>>> import numpy as np
>>> np.set_printoptions(precision=2, suppress=True, linewidth=120)
>>> rnd = lambda a: np.round(a, 2) + 0
>>> A = np.load("out3.npy")
>>> A
array([[2, 1, 2],
       [3, 1, 1],
       [0, 3, 2]])
>>> Q, vecs = np.linalg.qr(A[:, :2])[0], np.linalg.qr(A[:, 2:])[0]
>>> s = np.linalg.svd(Q.T @ vecs, compute_uv=False)
>>> rnd(np.linalg.norm(Q @ Q.T - vecs @ vecs.T, 2))
np.float64(1.0)
>>> (s > 0.9).sum()
np.int64(1)
>>> rnd(np.linalg.det(2 * A)), rnd(np.linalg.det(A))
(np.float64(80.0), np.float64(10.0))
>>> np.kron(np.eye(2, dtype=int), A)
array([[2, 1, 2, 0, 0, 0],
       [3, 1, 1, 0, 0, 0],
       [0, 3, 2, 0, 0, 0],
       [0, 0, 0, 2, 1, 2],
       [0, 0, 0, 3, 1, 1],
       [0, 0, 0, 0, 3, 2]])
>>> rnd(np.linalg.det(A.T))
np.float64(10.0)
>>> rnd(np.linalg.eigvals(A).sum().real)
np.float64(5.0)
>>> mat = np.array([[30, 5, -18, -3],
...     [-15, -10, 9, 6],
...     [-6, -1, 30, 5],
...     [3, 2, -15, -10]])
>>> rnd(np.linalg.norm(mat, axis=1))
array([35.47, 21.02, 31.02, 18.38])
>>> rnd(np.linalg.norm(mat[2] - mat[3]))
np.float64(48.37)
>>> rnd(np.linalg.norm(mat, "nuc"))
np.float64(84.1)
>>> np.linalg.norm(mat, axis=1).argmax()
np.int64(0)
>>> rnd(np.linalg.norm(mat[2], 1)), rnd(np.linalg.norm(mat[2], np.inf))
(np.float64(42.0), np.float64(30.0))
>>> rnd(np.sort(np.abs(np.linalg.eigvals(mat))))
array([ 5.25, 10.81, 18.32, 37.74])
>>> np.allclose(mat, mat.T)
False
>>> mat @ mat
array([[ 924,  112, -990, -120],
       [-336,   28,  360,  -30],
       [-330,  -40,  924,  112],
       [ 120,  -10, -336,   28]])
>>> np.linalg.matrix_power(mat, 3)
array([[ 31620,   4250, -43524,  -5850],
       [-12750,  -2380,  17550,   3276],
       [-14508,  -1950,  31620,   4250],
       [  5850,   1092, -12750,  -2380]])
>>> proj = np.triu(np.array([[1, -5, 4], [-4, -4, 2], [2, -3, -2]]), 1) + np.eye(3)
>>> Y = proj @ A @ np.linalg.inv(proj)
>>> Y
array([[-13., -57., 171.],
       [  3.,  22., -51.],
       [  0.,   3.,  -4.]])
>>> np.linalg.matrix_rank(Y)
np.int64(3)
>>> data = np.array([[0, -2, -2], [0, 0, 0], [0, 0, 0]])
>>> data
array([[ 0, -2, -2],
       [ 0,  0,  0],
       [ 0,  0,  0]])
>>> # columns 1 and 2 are equal
>>> rng = np.random.default_rng(734390)
>>> z = rng.permutation(3)
>>> z
array([2, 0, 1])
>>> Y = data[z][:, z]
>>> np.trace(Y)
np.int64(0)
>>> np.allclose(Y, data)
False
>>> Y
array([[ 0,  0,  0],
       [-2,  0, -2],
       [ 0,  0,  0]])
>>> rnd(np.sort(np.abs(np.linalg.eigvals(Y))))
array([0., 0., 0.])
>>> data.sum(axis=1)
array([-4,  0,  0])
>>> np.unravel_index(np.abs(data).argmax(), data.shape)
(np.int64(0), np.int64(1))
>>> np.linalg.matrix_rank(data)
np.int64(1)
>>> data.shape
(3, 3)
>>> np.abs(data).max()
np.int64(2)
>>> np.zeros(3, 3)
Traceback (most recent call last):
  File "<python-input-43>", line 1, in <module>
    np.zeros(3, 3)
    ~~~~~~~~^^^^^^
TypeError: Cannot interpret '3' as a data type
>>> rnd(np.linalg.svd(data, compute_uv=False))
array([2.83, 0.  , 0.  ])
>>> z = rng.permutation(3)
>>> z
array([2, 0, 1])
>>> Y = A[z][:, z]
>>> Y
array([[2, 0, 3],
       [2, 2, 1],
       [1, 3, 1]])
>>> np.trace(Y)
np.int64(5)
>>> (Y - Y.T) / 2
array([[ 0., -1.,  1.],
       [ 1.,  0., -1.],
       [-1.,  1.,  0.]])
>>> Y @ Y
array([[7, 9, 9],
       [9, 7, 9],
       [9, 9, 7]])
>>> rnd(np.sort(np.abs(np.linalg.eigvals(Y))))
array([1.41, 1.41, 5.  ])
>>> (Y + Y.T) / 2
array([[2., 1., 2.],
       [1., 2., 2.],
       [2., 2., 1.]])
>>> np.trace(Y)
np.int64(5)
>>> np.allclose(Y @ Y.T, Y.T @ Y)
False
>>> M = np.load("a.npy")
>>> rnd(M)
array([[-0.76,  0.36,  0.54],
       [ 0.13, -0.73,  0.67],
       [ 0.64,  0.58,  0.51]])
>>> gram = M.T @ M
>>> rnd(gram)
array([[1., 0., 0.],
       [0., 1., 0.],
       [0., 0., 1.]])
>>> rnd(np.linalg.eigvalsh(gram)[::-1])
array([1., 1., 1.])
>>> (M @ M.T).shape
(3, 3)
>>> np.allclose(gram, gram.T)
True
>>> np.linalg.matrix_rank(gram)
np.int64(3)
>>> rnd(np.diag(gram))
array([1., 1., 1.])
>>> proj = np.triu(np.array([[1, 1, 3], [-2, 0, 2], [2, 3, 1]]), 1) + np.eye(3)
>>> Y = proj @ M @ np.linalg.inv(proj)
>>> rnd(np.trace(Y)), rnd(np.trace(M))
(np.float64(-0.98), np.float64(-0.98))
>>> rnd(np.linalg.det(Y))
np.float64(1.0)
>>> feats = np.load("mat.npy")
>>> rnd(feats)
array([[-0.96, -0.27],
       [-0.27,  0.96]])
>>> t = np.radians(60)
>>> Rm = np.eye(2)
>>> Rm[1, 1] = Rm[0, 0] = np.cos(t)
>>> Rm[1, 0], Rm[0, 1] = -np.sin(t), np.sin(t)
>>> rnd(Rm)
array([[ 0.5 ,  0.87],
       [-0.87,  0.5 ]])
>>> Y = feats @ Rm.T
>>> rnd(Y)
array([[-0.72,  0.7 ],
       [ 0.7 ,  0.72]])
>>> K = np.load("data.npy")
>>> K
array([[0, 0, 0, 0],
       [0, 0, 0, 0],
       [2, 2, 0, 2],
       [1, 1, 0, 1]])
>>> # rows and columns are dependent
>>> Uu, s, VT = np.linalg.svd(K)
>>> rnd(s)
array([3.87, 0.  , 0.  , 0.  ])
>>> Y = Uu[:, :1] @ np.diag(s[:1]) @ VT[:1]
>>> np.linalg.matrix_rank(Y)
np.int64(1)
>>> np.argsort(-np.linalg.norm(K, axis=0).round(6), kind="stable")[:3]
array([0, 1, 3])
>>> [round(float(x), 2) for x in np.linalg.svd(K, compute_uv=False)[:3]]
[3.87, 0.0, 0.0]
>>> t = np.radians(90)
>>> Rm = np.eye(4)
>>> Rm[1, 1] = Rm[3, 3] = np.cos(t)
>>> Rm[1, 3], Rm[3, 1] = -np.sin(t), np.sin(t)
>>> rnd(Rm)
array([[ 1.,  0.,  0.,  0.],
       [ 0.,  0.,  0., -1.],
       [ 0.,  0.,  1.,  0.],
       [ 0.,  1.,  0.,  0.]])
>>> Y = K @ Rm.T
>>> np.allclose(np.linalg.norm(K, axis=1), np.linalg.norm(Y, axis=1))
True
>>> np.abs(Y - K).max(axis=0)
array([0., 4., 0., 0.])
>>> rnd(np.linalg.svd(K, compute_uv=False)), rnd(np.linalg.svd(Y, compute_uv=False))
(array([3.87, 0.  , 0.  , 0.  ]), array([3.87, 0.  , 0.  , 0.  ]))
>>> rnd(Y)
array([[ 0.,  0.,  0.,  0.],
       [ 0.,  0.,  0.,  0.],
       [ 2., -2.,  0.,  2.],
       [ 1., -1.,  0.,  1.]])
>>> Uu, s = np.linalg.svd(mat)
Traceback (most recent call last):
  File "<python-input-97>", line 1, in <module>
    Uu, s = np.linalg.svd(mat)
    ^^^^^
ValueError: too many values to unpack (expected 2)
>>> Uu, s, VT = np.linalg.svd(mat, full_matrices=False)
>>> rnd(VT @ VT.T)
array([[1., 0., 0., 0.],
       [0., 1., 0., 0.],
       [0., 0., 1., 0.],
       [0., 0., 0., 1.]])
>>> rnd(Uu.T @ mat @ VT.T)
array([[49.35,  0.  ,  0.  ,  0.  ],
       [ 0.  , 21.54,  0.  ,  0.  ],
       [ 0.  ,  0.  ,  9.19,  0.  ],
       [ 0.  ,  0.  ,  0.  ,  4.01]])
>>> rnd(Uu.T @ Uu)
array([[1., 0., 0., 0.],
       [0., 1., 0., 0.],
       [0., 0., 1., 0.],
       [0., 0., 0., 1.]])
>>> (s > 1e-8).sum()
np.int64(4)
>>> W0 = np.array([[4.11, -2.29, 0.2],
...     [1.27, -7.53, 0.54],
...     [1.02, 3.31, -1.59],
...     [-0.05, 1.14, -0.47],
...     [3.66, 2.25, 2.38],
...     [3.28, -1.92, 3.38],
...     [0.63, -4.13, -1.41],
...     [1.69, -3.05, 2.59],
...     [3.66, -0.87, 5.18],
...     [-0.03, -1.33, -0.44],
...     [0.76, 2.52, -2.87]])
>>> gram = np.cov(W0, rowvar=False)
>>> np.median(W0, axis=0)
array([ 1.27, -1.33,  0.2 ])
>>> rnd(np.corrcoef(W0.T))
array([[ 1.  , -0.02,  0.69],
       [-0.02,  1.  , -0.21],
       [ 0.69, -0.21,  1.  ]])
>>> rnd(np.polyfit(W0[:, 2], W0[:, 0], 1))
array([0.45, 1.51])
>>> Q, _ = np.linalg.qr(np.array([[0.5, -0.8, -0.2, -1.1],
...     [0.7, -0.4, -0.2, 0.4],
...     [-0.2, -0.3, 0.1, 0.5],
...     [1.2, -1.6, 1.2, 0.7]]))
>>> vecs, _ = np.linalg.qr(np.array([[-0.7, 1.0, 0.2], [0.4, -1.4, -1.0], [-0.6, -0.8, 1.1]]))
>>> s = 10 * 0.9 ** np.arange(3)
>>> E = Q[:, :3] * s @ vecs[:3]
>>> rnd(E)
array([[ 7.1 ,  1.83, -1.66],
       [ 3.14,  4.06,  5.38],
       [ 2.49, -2.67, -5.67],
       [ 4.27, -6.87,  4.89]])
>>> Y = np.c_[E[:, :2] @ np.array([[3, -1], [-3, -1]]), np.array([2, 3, -1, -3])]
>>> rnd(Y)
array([[15.83, -8.93,  2.  ],
       [-2.75, -7.21,  3.  ],
       [15.47,  0.18, -1.  ],
       [33.42,  2.6 , -3.  ]])
>>> rnd(np.linalg.norm(np.linalg.qr(E)[0].T @ Y, axis=0) ** 2 / ((Y ** 2).sum(axis=0) + 1e-12))
array([1., 1., 1.])
>>> np.linalg.matrix_rank(Y)
np.int64(3)
>>> rnd(np.linalg.lstsq(E, Y[:, 0])[0])
array([ 3., -3.,  0.])
